$ python3 -q
>>> import numpy as np
>>> np.set_printoptions(precision=2, suppress=True, linewidth=140)
>>> tidy = lambda a: np.round(a, 2) + 0
>>> feats = np.load("case9.npy")
>>> feats
array([[ 4,  5, -2, -5, -2,  2,  2, -1,  6, -1,  3],
       [ 5,  6,  2,  1, -1, -4,  0,  2,  0,  2,  3],
       [-2,  2,  0,  1,  3,  1,  0,  4, -2,  3,  2],
       [-5,  1,  1,  0,  2,  5,  2,  3,  3, -1, -1],
       [-2, -1,  3,  2,  2, -1,  1,  1, -1,  3,  2],
       [ 2, -4,  1,  5, -1, -2,  2,  1, -5,  5,  1],
       [ 2,  0,  0,  2,  1,  2, -2,  3,  3,  1,  2],
       [-1,  2,  4,  3,  1,  1,  3, -4,  4,  1,  1],
       [ 6,  0, -2,  3, -1, -5,  3,  4, -4,  0, -2],
       [-1,  2,  3, -1,  3,  5,  1,  1,  0, -2,  2],
       [ 3,  3,  2, -1,  2,  1,  2,  1, -2,  2, -4]])
>>> u = np.array([3, 3, -3, -2, 2, 2, -2, -3, 0, -2, 0])
>>> M2 = feats + np.outer(u, np.eye(11)[6])
>>> tidy(np.linalg.det(M2) / np.linalg.det(feats)), tidy(1 + np.linalg.solve(feats, u)[6])
(np.float64(1.23), np.float64(1.23))
>>> np.linalg.matrix_rank(np.linalg.inv(M2) - np.linalg.inv(feats), tol=1e-8)
np.int64(1)
>>> M2
array([[ 4.,  5., -2., -5., -2.,  2.,  5., -1.,  6., -1.,  3.],
       [ 5.,  6.,  2.,  1., -1., -4.,  3.,  2.,  0.,  2.,  3.],
       [-2.,  2.,  0.,  1.,  3.,  1., -3.,  4., -2.,  3.,  2.],
       [-5.,  1.,  1.,  0.,  2.,  5.,  0.,  3.,  3., -1., -1.],
       [-2., -1.,  3.,  2.,  2., -1.,  3.,  1., -1.,  3.,  2.],
       [ 2., -4.,  1.,  5., -1., -2.,  4.,  1., -5.,  5.,  1.],
       [ 2.,  0.,  0.,  2.,  1.,  2., -4.,  3.,  3.,  1.,  2.],
       [-1.,  2.,  4.,  3.,  1.,  1.,  0., -4.,  4.,  1.,  1.],
       [ 6.,  0., -2.,  3., -1., -5.,  3.,  4., -4.,  0., -2.],
       [-1.,  2.,  3., -1.,  3.,  5., -1.,  1.,  0., -2.,  2.],
       [ 3.,  3.,  2., -1.,  2.,  1.,  2.,  1., -2.,  2., -4.]])
